$ python -q
>>> import numpy as np
>>> import numpy.linalg as la
>>> np.set_printoptions(suppress=True, linewidth=100)
>>> rnd = lambda a: np.round(a, 4) + 0
>>> K = np.array([[2, -2, 1, -2, 0, 2, -2],
...     [-1, 1, -1, -1, 2, 0, -2],
...     [1, 1, -1, 0, 1, -1, -2],
...     [0, -2, 0, 1, -1, 2, 1],
...     [1, 0, -2, 1, 0, 2, 0],
...     [0, -2, 1, -2, -2, -2, 1],
...     [-1, 2, 0, 0, -2, 1, 0]])
>>> K
array([[ 2, -2,  1, -2,  0,  2, -2],
       [-1,  1, -1, -1,  2,  0, -2],
       [ 1,  1, -1,  0,  1, -1, -2],
       [ 0, -2,  0,  1, -1,  2,  1],
       [ 1,  0, -2,  1,  0,  2,  0],
       [ 0, -2,  1, -2, -2, -2,  1],
       [-1,  2,  0,  0, -2,  1,  0]])
>>> T = np.stack([K, -1 * K, K[::-1]])
>>> la.matrix_rank(T)
array([7, 7, 7])
>>> la.matrix_rank(T.reshape(3, -1))
np.int64(2)
>>> T.shape
(3, 7, 7)
>>> rng = np.random.default_rng(6480)
>>> labels = rng.permutation(7)
>>> labels
array([2, 1, 3, 0, 5, 4, 6])
>>> out = K[labels][:, labels]
>>> np.allclose(out, K)
False
>>> np.trace(out)
np.int64(1)
>>> rnd(np.sort(np.abs(la.eigvals(out))))
array([1.1991, 1.844 , 2.7292, 2.7292, 3.5999, 3.703 , 3.703 ])
>>> out = K / np.sqrt((K ** 2).mean(axis=1, keepdims=True))
>>> rnd(la.norm(out, axis=1))
array([2.6458, 2.6458, 2.6458, 2.6458, 2.6458, 2.6458, 2.6458])
>>> rnd(K - K.mean(axis=1, keepdims=True))
array([[ 2.1429, -1.8571,  1.1429, -1.8571,  0.1429,  2.1429, -1.8571],
       [-0.7143,  1.2857, -0.7143, -0.7143,  2.2857,  0.2857, -1.7143],
       [ 1.1429,  1.1429, -0.8571,  0.1429,  1.1429, -0.8571, -1.8571],
       [-0.1429, -2.1429, -0.1429,  0.8571, -1.1429,  1.8571,  0.8571],
       [ 0.7143, -0.2857, -2.2857,  0.7143, -0.2857,  1.7143, -0.2857],
       [ 0.8571, -1.1429,  1.8571, -1.1429, -1.1429, -1.1429,  1.8571],
       [-1.    ,  2.    ,  0.    ,  0.    , -2.    ,  1.    ,  0.    ]])
>>> la.matrix_rank(K - K.mean(axis=1, keepdims=True))
np.int64(6)
>>> rnd(la.norm(K, axis=1))
array([4.5826, 3.4641, 3.    , 3.3166, 3.1623, 4.2426, 3.1623])
>>> rnd(la.norm(K, axis=0))
array([2.8284, 4.2426, 2.8284, 3.3166, 3.7417, 4.2426, 3.7417])
>>> vec = np.array([0, 1, 0, 1, 5, 0, 4])
>>> a = np.maximum(K @ vec, 0)
>>> np.maximum(K @ (3 * vec), 0)
array([0, 6, 0, 0, 3, 0, 0])
>>> K.T @ a
array([-1,  2, -4, -1,  4,  2, -4])
>>> np.maximum(K @ vec, 0) - np.maximum(-K @ vec, 0)
array([-12,   2,  -2,  -2,   1, -10,  -8])
>>> K * (a > 1e-9)[:, None]
array([[ 0,  0,  0,  0,  0,  0,  0],
       [-1,  1, -1, -1,  2,  0, -2],
       [ 0,  0,  0,  0,  0,  0,  0],
       [ 0,  0,  0,  0,  0,  0,  0],
       [ 1,  0, -2,  1,  0,  2,  0],
       [ 0,  0,  0,  0,  0,  0,  0],
       [ 0,  0,  0,  0,  0,  0,  0]])
>>> m1 = np.loadtxt("sample9.csv", delimiter=",")
>>> m1
array([[  3.3985,   3.5264,  16.2057,  10.3537,   1.0619,   3.0309,   2.7933,   9.1061, -15.5967,
         10.6399,   3.9364],
       [-16.8359,   8.5889, -12.2875, -12.639 ,  14.1968,   6.3421, -18.0069, -11.8158,  -4.8685,
         -1.4707,   4.6501],
       [-10.8651,  -0.6988, -19.1022,   6.5883,  11.1802,   5.5152,  -2.7024,  -2.6666,  23.42  ,
         22.4281,   1.0804],
       [-19.9981,  28.8121, -23.953 ,  19.2544, -13.9883,   0.5264, -12.0835,   4.4947,   8.1434,
         -6.2857,   4.0545],
       [  4.5953,  13.2845, -27.6965,   8.8238,  -2.4167,  -3.8951,  -3.3148,  -0.4948,  11.702 ,
         -5.478 ,   0.2371],
       [  9.6883,  18.6527, -14.9427,  18.9218,  -5.4542,  -6.1185, -15.7272,   3.1868,   3.5145,
        -14.8025,  -1.6679],
       [  1.4341,   5.6173,  -3.1691,  11.3398,  -1.3848,  -4.4481, -12.1954, -11.2016,   7.4205,
        -10.5637,  -1.7296],
       [ 14.2053,   4.1559, -19.9397,  22.1497,  -6.5746,  11.0723,  22.0851,  18.775 ,  -4.2125,
         14.5737,  15.2529],
       [ -7.1196, -14.8988,  -5.0991, -21.1493,   9.0976,   9.4129,   6.1293,   2.8999,  -3.6115,
         -8.0965,   0.4796],
       [ -6.6975,  -0.5599,  -7.53  ,  10.0432,  10.7858, -14.1373,  -4.4845,  -3.2271,   2.3972,
        -12.9404,  -9.4451],
       [ -2.9821, -17.0417,  -1.1588,  -2.8105,  23.8651,  10.8784,  -5.0137,   0.5814,  14.9776,
         15.7345,   1.0783],
       [-17.4172,  -2.5187,  17.3355,  12.3294,  -2.7941, -20.5939,   4.5243,  15.0109,  11.885 ,
         17.0217,  17.2849]])
>>> vec = np.array([4, 1, 3, 3, 2, 3, 5, 1, 5, 1, 2])
>>> target = m1 @ vec
>>> rnd(la.pinv(m1) @ m1)
array([[1., 0., 0., 0., 0., 0., 0., 0., 0., 0., 0.],
       [0., 1., 0., 0., 0., 0., 0., 0., 0., 0., 0.],
       [0., 0., 1., 0., 0., 0., 0., 0., 0., 0., 0.],
       [0., 0., 0., 1., 0., 0., 0., 0., 0., 0., 0.],
       [0., 0., 0., 0., 1., 0., 0., 0., 0., 0., 0.],
       [0., 0., 0., 0., 0., 1., 0., 0., 0., 0., 0.],
       [0., 0., 0., 0., 0., 0., 1., 0., 0., 0., 0.],
       [0., 0., 0., 0., 0., 0., 0., 1., 0., 0., 0.],
       [0., 0., 0., 0., 0., 0., 0., 0., 1., 0., 0.],
       [0., 0., 0., 0., 0., 0., 0., 0., 0., 1., 0.],
       [0., 0., 0., 0., 0., 0., 0., 0., 0., 0., 1.]])
>>> target = target + 0.02 * rng.normal(size=12)
>>> rnd(target)
array([  71.6164, -204.4953,   82.7353, -105.0573,   -5.0268,  -35.9369,  -29.3663,  240.895 ,
        -67.3292,  -86.0986,  107.7642,   98.058 ])
>>> beta, *_ = la.lstsq(m1, target)
>>> rnd(beta)
array([3.9991, 0.9968, 2.9972, 3.0007, 1.9981, 2.9981, 4.9985, 1.0009, 4.9971, 1.0022, 1.9961])
>>> [round(float(la.norm(la.solve(m1.T @ m1 + lam * np.eye(11), m1.T @ target))), 2) for lam in (0, 1, 10, 100)]
[10.19, 8.99, 7.83, 7.21]
